$ python3 -q
>>> import numpy as np
>>> np.set_printoptions(precision=2, suppress=True, linewidth=100)
>>> def tidy(a):
...     return np.round(a, 2) + 0
... 
>>> m1 = np.load("w.npy")
>>> tidy(m1)
array([[-0.8 , -0.5 ,  0.3 ],
       [ 0.36, -0.84, -0.39],
       [-0.04,  0.09, -0.43],
       [ 0.48, -0.19,  0.76]])
>>> # columns are unit length and at right angles
>>> q = m1.astype(float).copy()
>>> for j in range(3):
...     q[:, j] -= q[:, :j] @ (q[:, :j].T @ q[:, j])
...     q[:, j] /= np.linalg.norm(q[:, j])
... 
>>> tidy(q.T @ m1)
array([[1., 0., 0.],
       [0., 1., 0.],
       [0., 0., 1.]])
>>> print(tidy(q))
[[-0.8  -0.5   0.3 ]
 [ 0.36 -0.84 -0.39]
 [-0.04  0.09 -0.43]
 [ 0.48 -0.19  0.76]]
>>> A2 = np.c_[m1[:, :1] @ np.array([[-2]]), np.array([0, 1, 2, 2])]
>>> print(tidy(A2))
[[ 1.6   0.  ]
 [-0.72  1.  ]
 [ 0.08  2.  ]
 [-0.96  2.  ]]
>>> tidy(np.linalg.norm(A2 - m1 @ np.linalg.lstsq(m1, A2)[0], axis=0))
array([0.  , 2.51])
>>> np.linalg.matrix_rank(A2)
np.int64(2)
>>> tidy(np.linalg.norm(np.linalg.qr(m1)[0].T @ A2, axis=0) ** 2 / ((A2 ** 2).sum(axis=0) + 1e-12))
array([1. , 0.3])
>>> np.linalg.matrix_rank(np.c_[m1, A2])
np.int64(4)
>>> P = m1 @ np.linalg.solve(m1.T @ m1, m1.T)
>>> tidy(np.trace(P))
np.float64(3.0)
>>> np.linalg.matrix_rank(np.eye(4) - P)
np.int64(1)
>>> tidy(P @ m1[:, 2])
array([ 0.3 , -0.39, -0.43,  0.76])
>>> tidy((np.eye(4) - P) @ m1)
array([[0., 0., 0.],
       [0., 0., 0.],
       [0., 0., 0.],
       [0., 0., 0.]])
>>> q, Rm = np.linalg.qr(m1)
>>> tidy(np.abs(np.diag(Rm)))
array([1., 1., 1.])
>>> tidy(Rm)
array([[1., 0., 0.],
       [0., 1., 0.],
       [0., 0., 1.]])
>>> np.allclose(Rm.T @ Rm, m1.T @ m1)
True
>>> data = np.array([[0.62, 0.81, 2.33],
...     [2.94, 6.9, -2.18],
...     [2.44, 1.78, 0.71],
...     [1.35, 3.08, 1.41],
...     [-0.12, 2.52, -5.24],
...     [2.83, 1.04, 0.4],
...     [0.42, -1.18, 0.84],
...     [-1.78, -1.3, -3.73],
...     [1.32, -3.39, 6.7],
...     [-4.08, 1.49, 4.91],
...     [1.9, 10.73, 0.4],
...     [-3.53, 1.24, 2.69],
...     [1.87, -0.87, 8.25],
...     [-0.54, -1.23, 0.04],
...     [0.99, -2.26, 0.85],
...     [0.86, -1.12, 1.18],
...     [2.91, -0.36, 3.71]])
>>> vec = np.array([2, 1, 0])
>>> rhs = data @ vec
>>> tidy(np.linalg.solve(data.T @ data, data.T @ rhs))
array([2., 1., 0.])
>>> tidy(np.linalg.lstsq(data, rhs)[0])
array([2., 1., 0.])
>>> rng = np.random.default_rng(7)
>>> rhs = rhs + 0.1 * rng.normal(size=17)
>>> print(tidy(rhs))
[ 2.05 12.81  6.63  5.69  2.23  6.6  -0.33 -4.73 -0.8  -6.73 14.58 -5.78  2.88 -2.4  -0.28  0.67
  5.33]
>>> coef, *_ = np.linalg.lstsq(data, rhs)
>>> coef.round()
array([ 2.,  1., -0.])
>>> tidy(coef)
array([ 1.99,  1.  , -0.01])
>>> cov = data.T @ data
>>> tidy(np.linalg.svd(data, compute_uv=False) ** 2)
array([249.95, 187.85,  64.64])
>>> tidy(cov)
array([[ 76.61,  33.99,  15.56],
       [ 33.99, 210.58, -36.05],
       [ 15.56, -36.05, 215.25]])
>>> np.allclose(cov, cov.T)
True
>>> L = np.linalg.cholesky(cov)
>>> tidy(L)
array([[ 8.75,  0.  ,  0.  ],
       [ 3.88, 13.98,  0.  ],
       [ 1.78, -3.07, 14.24]])
>>> tidy(L @ L.T)
array([[ 76.61,  33.99,  15.56],
       [ 33.99, 210.58, -36.05],
       [ 15.56, -36.05, 215.25]])
>>> r0, v = data[15], data[11]
>>> tidy(r0 @ r0)
np.float64(3.39)
>>> tidy(r0 @ v)
np.float64(-1.25)
>>> pr = (r0 @ v) / (r0 @ r0) * r0
>>> np.linalg.matrix_rank(np.outer(r0, v))
np.int64(1)
>>> tidy((v - pr) @ r0)
np.float64(0.0)
>>> tidy(pr)
array([-0.32,  0.41, -0.44])
>>> vec = np.array([0, 2, 0])
>>> h = np.maximum(data @ vec, 0)
>>> print(h)
[ 1.62 13.8   3.56  6.16  5.04  2.08  0.    0.    0.    2.98 21.46  2.48  0.    0.    0.    0.
  0.  ]
>>> tidy(np.maximum(data @ (3 * vec), 0))
array([ 4.86, 41.4 , 10.68, 18.48, 15.12,  6.24,  0.  ,  0.  ,  0.  ,  8.94, 64.38,  7.44,  0.  ,
        0.  ,  0.  ,  0.  ,  0.  ])
>>> X = np.load("mat.npy")
>>> X
array([[ 0,  0,  0],
       [ 0,  0,  0],
       [ 1, -1, -1],
       [ 2, -2,  2],
       [ 1, -1, -1],
       [ 2, -2,  2],
       [ 0,  0,  0],
       [ 1, -1, -1],
       [ 0,  0,  0],
       [ 0,  0,  0],
       [ 3, -3,  1],
       [ 0,  0,  0],
       [ 0,  0,  0]])
>>> np.linalg.lstsq(X[:-1].T, X[-1])[2]
np.int32(2)
>>> tidy(np.trace(np.linalg.pinv(X) @ X))
np.float64(2.0)
>>> np.abs(np.diag(np.linalg.qr(X)[1])) > 1e-9
array([ True, False,  True])
>>> tidy(X @ np.linalg.pinv(X) @ X)
array([[ 0.,  0.,  0.],
       [ 0.,  0.,  0.],
       [ 1., -1., -1.],
       [ 2., -2.,  2.],
       [ 1., -1., -1.],
       [ 2., -2.,  2.],
       [ 0.,  0.,  0.],
       [ 1., -1., -1.],
       [ 0.,  0.,  0.],
       [ 0.,  0.,  0.],
       [ 3., -3.,  1.],
       [ 0.,  0.,  0.],
       [ 0.,  0.,  0.]])
